% python3 -q
>>> import numpy as np
>>> import numpy.linalg as la
>>> np.set_printoptions(suppress=True, linewidth=160)
>>> tidy = lambda a: np.round(a, 2) + 0
>>> E = np.load("test9.npy")
>>> E
array([[-2.25,  0.02,  4.35,  6.73,  2.12],
       [ 0.59, -0.07, -1.09, -1.66, -0.53],
       [ 0.65,  0.14, -1.6 , -2.35, -0.89],
       [-0.09, -0.19,  0.08,  0.07,  0.2 ],
       [ 0.4 ,  0.02, -0.85, -1.07, -0.42],
       [-0.46, -0.02,  0.77,  1.28,  0.31],
       [ 2.35, -0.2 , -4.51, -6.56, -2.11],
       [-0.37,  0.2 ,  1.03,  1.34,  0.57],
       [ 0.72,  0.  , -1.55, -2.8 , -0.9 ],
       [ 0.41,  0.11, -1.1 , -1.38, -0.6 ],
       [-0.26, -0.11,  0.6 ,  1.05,  0.41],
       [-1.17,  0.02,  2.23,  3.66,  1.26],
       [-1.59,  0.13,  3.54,  5.06,  1.58]])
>>> hat = E @ la.solve(E.T @ E, E.T)
>>> tidy(la.eigvalsh(hat))
array([0., 0., 0., 0., 0., 0., 0., 0., 1., 1., 1., 1., 1.])
>>> rng = np.random.default_rng(221408)
>>> M2 = E + rng.integers(-2, 3, (13, 1)) @ rng.integers(-2, 3, (1, 5))
>>> tidy(M2)
array([[ 1.75,  4.02,  2.35,  4.73,  2.12],
       [ 4.59,  3.93, -3.09, -3.66, -0.53],
       [ 4.65,  4.14, -3.6 , -4.35, -0.89],
       [ 1.91,  1.81, -0.92, -0.93,  0.2 ],
       [ 4.4 ,  4.02, -2.85, -3.07, -0.42],
       [ 1.54,  1.98, -0.23,  0.28,  0.31],
       [ 4.35,  1.8 , -5.51, -7.56, -2.11],
       [-2.37, -1.8 ,  2.03,  2.34,  0.57],
       [ 0.72,  0.  , -1.55, -2.8 , -0.9 ],
       [ 4.41,  4.11, -3.1 , -3.38, -0.6 ],
       [ 3.74,  3.89, -1.4 , -0.95,  0.41],
       [-5.17, -3.98,  4.23,  5.66,  1.26],
       [-1.59,  0.13,  3.54,  5.06,  1.58]])
>>> np.abs(M2 - E).sum(axis=1)
array([12., 12., 12.,  6., 12.,  6.,  6.,  6.,  0., 12., 12., 12.,  0.])
>>> hat = M2 @ la.solve(M2.T @ M2, M2.T)
>>> tidy(la.eigvalsh(hat))
array([0., 0., 0., 0., 0., 0., 0., 0., 1., 1., 1., 1., 1.])
>>> print(tidy(np.diag(hat)))
[0.5  0.21 0.43 0.54 0.15 0.1  0.6  0.21 0.44 0.36 0.33 0.51 0.61]
>>> tidy(np.trace(hat))
np.float64(5.0)
>>> M2 = np.array([[0, 2], [2, 1], [2, 3], [1, 1], [3, 3]])
>>> print(tidy(np.einsum("ij->j", E)))
[-1.07  0.05  1.9   3.37  1.  ]
>>> print(tidy(np.einsum("ij,ij->i", E, E)))
[73.77  4.58  9.32  0.1   2.2   2.54 73.39  3.36 11.57  3.65  1.71 21.33 43.18]
>>> th = np.sort(rng.uniform(-2, 2, 16))
>>> M = np.c_[th, th ** 2, th ** 3] @ np.array([[0, 0, -1], [0, -2, 0], [-3, 1, 0]])
>>> print(tidy(M))
[[ 21.83 -14.79   1.94]
 [ 14.89 -10.78   1.71]
 [ 12.44  -9.31   1.61]
 [  9.02  -7.17   1.44]
 [  6.42  -5.46   1.29]
 [  6.24  -5.34   1.28]
 [  0.9   -1.2    0.67]
 [  0.08  -0.2    0.29]
 [ -3.53  -1.05  -1.06]
 [ -4.63  -1.13  -1.16]
 [ -4.99  -1.14  -1.18]
 [-12.67  -1.    -1.62]
 [-13.07  -0.98  -1.63]
 [-14.81  -0.86  -1.7 ]
 [-16.26  -0.75  -1.76]
 [-22.24  -0.19  -1.95]]
>>> basis = E[[3, 8]].astype(float)
>>> for _ in range(3):
...     idx = la.norm(E[:, None] - basis, axis=-1).argmin(axis=1)
...     basis = np.array([E[idx == j].mean(axis=0) for j in range(2)])
... 
>>> idx
array([0, 1, 1, 0, 1, 0, 1, 0, 1, 1, 0, 0, 0])
>>> print(np.abs(basis[1] - basis[0]).argmax())
3
>>> tidy(basis)
array([[-0.88,  0.01,  1.8 ,  2.74,  0.92],
       [ 0.85,  0.  , -1.78, -2.64, -0.91]])
>>> np.bincount(idx)
array([7, 6])
>>> la.matrix_rank(M, rtol=0.1)
np.int64(2)
>>> tidy(la.norm(M, 2) / la.norm(M))
np.float64(0.94)
>>> U, sigma, VT = la.svd(M)
>>> tidy(sigma)
array([51.27, 18.05,  1.76])
>>> print(np.argmax(sigma[:-1] / (sigma[1:] + 1e-6)) + 1)
2
>>> M2 = U[:, :2] @ np.diag(sigma[:2]) @ VT[:2]
>>> la.matrix_rank(M2)
np.int64(2)
>>> tidy(np.abs(M - M2).max())
np.float64(0.65)
>>> tidy(la.norm(M - M2) / la.norm(M))
np.float64(0.03)
>>> print(tidy(la.norm(M - M2, 2)), tidy(sigma[2]))
1.76 1.76
>>> D = la.norm(M[:, None] - M[None], axis=-1)
>>> (D + 1e9 * np.eye(16)).round(6).argmin(axis=1)
array([ 1,  2,  1,  4,  5,  4,  7,  6,  9, 10,  9, 12, 11, 14, 13, 14])
>>> D.mean(axis=1).argmax()
np.int64(0)
>>> np.flatnonzero(D[4] < D.mean() / 2)
array([2, 3, 4, 5, 6])
>>> np.unravel_index(D.round(6).argmax(), D.shape)
(np.int64(0), np.int64(15))
>>> mat = np.array([[5, -1, 0, 2, 4, -2, -6],
...     [-1, 1, -2, 2, -2, 2, 2],
...     [0, -2, 5, -6, 3, -4, -2],
...     [2, 2, -6, 8, -2, 4, 0],
...     [4, -2, 3, -2, 5, -4, -6],
...     [-2, 2, -4, 4, -4, 4, 4],
...     [-6, 2, -2, 0, -6, 4, 8]])
>>> mat
array([[ 5, -1,  0,  2,  4, -2, -6],
       [-1,  1, -2,  2, -2,  2,  2],
       [ 0, -2,  5, -6,  3, -4, -2],
       [ 2,  2, -6,  8, -2,  4,  0],
       [ 4, -2,  3, -2,  5, -4, -6],
       [-2,  2, -4,  4, -4,  4,  4],
       [-6,  2, -2,  0, -6,  4,  8]])
>>> # symmetric, so the eigenvalues are real
>>> idx = rng.permutation(7)
>>> idx
array([4, 5, 1, 3, 0, 2, 6])
>>> M2 = mat[idx][:, idx]
>>> print(np.diag(M2))
[5 4 1 8 5 5 8]
>>> print(np.trace(M2))
36
>>> print(np.allclose(M2, mat))
False
>>> evals, evecs = la.eigh(mat)
>>> x = np.array([-2, 0, 1, -1, 1, 0, -2])
>>> tidy(la.eigvalsh(mat[1:, 1:]))
array([ 0.,  0.,  0.,  0., 10., 21.])
>>> tidy(evecs * np.maximum(evals, 0) @ evecs.T)
array([[ 5., -1.,  0.,  2.,  4., -2., -6.],
       [-1.,  1., -2.,  2., -2.,  2.,  2.],
       [ 0., -2.,  5., -6.,  3., -4., -2.],
       [ 2.,  2., -6.,  8., -2.,  4.,  0.],
       [ 4., -2.,  3., -2.,  5., -4., -6.],
       [-2.,  2., -4.,  4., -4.,  4.,  4.],
       [-6.,  2., -2.,  0., -6.,  4.,  8.]])
>>> np.abs(mat).sum(axis=1).max(), tidy(np.abs(evals).max())
(np.int64(28), np.float64(22.47))
>>> (np.sign(evecs[:, -1].round(6)) == np.sign(evecs[0, -1].round(6))).astype(int)
array([1, 0, 1, 0, 1, 0, 0])
>>> print(tidy(evecs * np.abs(evals) @ evecs.T))
[[ 5. -1.  0.  2.  4. -2. -6.]
 [-1.  1. -2.  2. -2.  2.  2.]
 [ 0. -2.  5. -6.  3. -4. -2.]
 [ 2.  2. -6.  8. -2.  4.  0.]
 [ 4. -2.  3. -2.  5. -4. -6.]
 [-2.  2. -4.  4. -4.  4.  4.]
 [-6.  2. -2.  0. -6.  4.  8.]]
>>> rk = la.matrix_rank(mat)
>>> rk
np.int64(2)
>>> null = la.svd(mat)[2][rk:].T
>>> np.allclose(mat @ null, 0)
True
>>> la.matrix_rank(mat.T @ mat), la.matrix_rank(mat @ mat.T)
(np.int64(2), np.int64(2))
>>> tidy(null @ null.T)
array([[ 0.69,  0.03,  0.07, -0.21, -0.2 ,  0.07,  0.34],
       [ 0.03,  0.95,  0.1 , -0.11,  0.09, -0.09, -0.08],
       [ 0.07,  0.1 ,  0.72,  0.37, -0.11,  0.2 ,  0.03],
       [-0.21, -0.11,  0.37,  0.47,  0.05, -0.21,  0.11],
       [-0.2 ,  0.09, -0.11,  0.05,  0.77,  0.17,  0.29],
       [ 0.07, -0.09,  0.2 , -0.21,  0.17,  0.82, -0.16],
       [ 0.34, -0.08,  0.03,  0.11,  0.29, -0.16,  0.58]])
>>> print([int(la.matrix_rank(np.delete(mat, i, axis=0))) for i in range(7)])
[2, 2, 2, 2, 2, 2, 2]
>>> null.shape
(7, 5)
